In [1]: import numpy as np

In [2]: from numpy import linalg as LA

In [3]: np.set_printoptions(precision=3, suppress=True, linewidth=120)

In [4]: rng = np.random.default_rng(149393)

In [5]: mat = rng.normal(size=(13, 3)) + 20 * np.array([-3, 3, 1])

In [6]: mat
Out[6]: 
array([[-59.537,  61.006,  20.243],
       [-59.118,  60.827,  21.637],
       [-59.243,  59.933,  19.919],
       [-59.446,  60.063,  19.744],
       [-59.132,  59.109,  20.826],
       [-60.53 ,  59.332,  19.344],
       [-60.594,  60.865,  21.308],
       [-60.466,  59.847,  20.557],
       [-58.966,  59.904,  18.481],
       [-58.319,  58.942,  20.217],
       [-60.418,  61.338,  21.065],
       [-60.679,  59.541,  19.033],
       [-58.308,  60.08 ,  19.788]])

In [7]: cen = mat - mat.mean(axis=0)

In [8]: vecs = LA.svd(cen)[2][:1]

In [9]: Y = cen - cen @ vecs.T @ vecs

In [10]: (cen @ vecs.T).std(axis=0)
Out[10]: array([1.017])

In [11]: round(LA.norm(Y) / LA.norm(cen), 3)
Out[11]: np.float64(0.689)

In [12]: Y.std(axis=0)
Out[12]: array([0.729, 0.451, 0.448])

In [13]: LA.norm(Y, axis=1).round(6).argmax()
Out[13]: np.int64(11)

In [14]: np.cov(cen @ vecs.T, rowvar=False)
Out[14]: array(1.12)

In [15]: vec = np.array([1, -1, -2])

In [16]: rhs = mat @ vec

In [17]: print(LA.lstsq(mat, rhs)[0])
[ 1. -1. -2.]

In [18]: LA.solve(mat.T @ mat, mat.T @ rhs)
Out[18]: array([ 1., -1., -2.])

In [19]: rhs = rhs + 0.3 * rng.normal(size=13)

In [20]: rhs
Out[20]: 
array([-161.237, -163.446, -158.961, -158.817, -159.818, -158.14 , -163.509, -161.564, -155.553, -158.081, -164.477,
       -157.949, -158.047])

In [21]: beta, *_ = LA.lstsq(mat, rhs)

In [22]: np.round(mat.T @ (rhs - mat @ beta), 3) + 0
Out[22]: array([0., 0., 0.])

In [23]: [round(float(LA.norm(LA.solve(mat.T @ mat + lam * np.eye(3), mat.T @ rhs))), 2) for lam in (0, 1, 10, 100)]
Out[23]: [2.54, 2.42, 2.02, 1.84]
